>>> import numpy as np
>>> np.set_printoptions(precision=2, suppress=True, linewidth=160)
>>> rng = np.random.default_rng(818394)
>>> mat = rng.normal(size=(27, 3))
>>> mat = 3 * mat / np.linalg.norm(mat, axis=1, keepdims=True)
>>> mat
array([[ 1.29,  1.92,  1.91],
       [ 2.26,  1.6 ,  1.15],
       [ 1.42, -0.18, -2.64],
       [ 2.95,  0.21, -0.5 ],
       [-2.64, -0.9 , -1.11],
       [-1.56, -0.99,  2.36],
       [-2.87, -0.21, -0.85],
       [ 0.46, -1.59,  2.5 ],
       [-0.58,  2.94, -0.1 ],
       [ 1.58,  2.02, -1.55],
       [-0.37, -2.93,  0.53],
       [ 1.34,  2.68,  0.12],
       [-2.16, -2.06,  0.26],
       [ 1.74, -0.66,  2.35],
       [-0.89, -0.17,  2.86],
       [ 2.21, -1.81,  0.91],
       [ 1.8 , -0.91, -2.22],
       [-2.4 ,  1.77,  0.36],
       [ 1.9 , -2.27, -0.49],
       [-0.06, -2.76, -1.18],
       [-0.58, -2.76,  1.03],
       [ 1.98, -1.78, -1.37],
       [ 0.64,  0.42, -2.9 ],
       [-2.28, -1.01,  1.67],
       [ 2.44, -1.56, -0.79],
       [-2.92, -0.23, -0.63],
       [ 0.63,  1.5 ,  2.52]])
>>> Xs = mat - mat.mean(axis=0)
>>> Uu, sigma, Vh = np.linalg.svd(Xs, full_matrices=False)
>>> np.abs(Vh[-1])
array([0.44, 0.35, 0.83])
>>> np.abs(Uu[:, 0]).argmax()
np.int64(23)
>>> round((sigma ** 2).sum() ** 2 / (sigma ** 4).sum(), 2)
np.float64(2.92)
>>> d = np.linalg.norm(mat[:, None] - mat[None], axis=-1)
>>> d[:5, :5]
array([[0.  , 1.27, 5.01, 3.39, 5.7 ],
       [1.27, 0.  , 4.27, 2.27, 5.95],
       [5.01, 4.27, 0.  , 2.66, 4.39],
       [3.39, 2.27, 2.66, 0.  , 5.73],
       [5.7 , 5.95, 4.39, 5.73, 0.  ]])
>>> np.linalg.norm(mat, axis=1)
array([3., 3., 3., 3., 3., 3., 3., 3., 3., 3., 3., 3., 3., 3., 3., 3., 3., 3., 3., 3., 3., 3., 3., 3., 3., 3., 3.])
>>> d.shape
(27, 27)
>>> vec = np.array([7, 8, 8])
>>> rhs = mat @ vec
>>> np.linalg.solve(mat.T @ mat, mat.T @ rhs)
array([7., 8., 8.])
>>> np.round(np.linalg.pinv(mat) @ mat, 2) + 0
array([[1., 0., 0.],
       [0., 1., 0.],
       [0., 0., 1.]])
>>> rhs = rhs + 0.02 * rng.normal(size=27)
>>> rhs
array([ 39.66,  37.84, -12.58,  18.36, -34.54,   0.06, -28.57,  10.52,  18.69,  14.8 , -21.84,  31.77, -29.55,  25.76,  15.29,   8.22, -12.48,   0.21,  -8.78,
       -31.93, -17.92, -11.34, -15.38, -10.74,  -1.78, -27.36,  36.56])
>>> coef, *_ = np.linalg.lstsq(mat, rhs)
>>> np.round(mat.T @ (rhs - mat @ coef), 2) + 0
array([0., 0., 0.])
>>> [round(float(np.linalg.norm(np.linalg.solve(mat.T @ mat + lam * np.eye(3), mat.T @ rhs))), 2) for lam in (0, 1, 10, 100)]
[13.31, 13.13, 11.76, 5.79]
>>> round(float(np.linalg.norm(rhs - mat @ coef)), 2)
0.1
>>> K = np.array([[307, 70, -107, -92, 73, -197, 52],
...     [70, 282, 2, 14, 141, -25, -90],
...     [-107, 2, 211, 89, -38, 123, -28],
...     [-92, 14, 89, 277, 16, 144, 160],
...     [73, 141, -38, 16, 150, -24, 2],
...     [-197, -25, 123, 144, -24, 291, 49],
...     [52, -90, -28, 160, 2, 49, 417]])
>>> vals, vecs = np.linalg.eigh(K)
>>> vecs @ np.diag(vals) @ vecs.T
array([[ 307.,   70., -107.,  -92.,   73., -197.,   52.],
       [  70.,  282.,    2.,   14.,  141.,  -25.,  -90.],
       [-107.,    2.,  211.,   89.,  -38.,  123.,  -28.],
       [ -92.,   14.,   89.,  277.,   16.,  144.,  160.],
       [  73.,  141.,  -38.,   16.,  150.,  -24.,    2.],
       [-197.,  -25.,  123.,  144.,  -24.,  291.,   49.],
       [  52.,  -90.,  -28.,  160.,    2.,   49.,  417.]])
>>> np.unique(vals.round(6) + 0, return_counts=True)[1]
array([1, 1, 1, 1, 1, 1, 1])
>>> (vals > 1e-8).sum(), (vals < -1e-8).sum()
(np.int64(7), np.int64(0))
>>> np.linalg.eigvalsh(K @ K)
array([  2203.32,   3805.21,   9529.81,  20158.5 , 148387.57, 248905.83, 493726.75])
>>> vals
array([ 46.94,  61.69,  97.62, 141.98, 385.21, 498.9 , 702.66])
>>> O, R = np.linalg.qr(K)
>>> O.shape, R.shape
((7, 7), (7, 7))
>>> np.allclose(R.T @ R, K.T @ K)
True
>>> np.round(O.T @ O, 2) + 0
array([[1., 0., 0., 0., 0., 0., 0.],
       [0., 1., 0., 0., 0., 0., 0.],
       [0., 0., 1., 0., 0., 0., 0.],
       [0., 0., 0., 1., 0., 0., 0.],
       [0., 0., 0., 0., 1., 0., 0.],
       [0., 0., 0., 0., 0., 1., 0.],
       [0., 0., 0., 0., 0., 0., 1.]])
>>> round(float(abs(R[0, 0])), 2), round(np.linalg.norm(K[:, 0]), 2)
(407.31, np.float64(407.31))
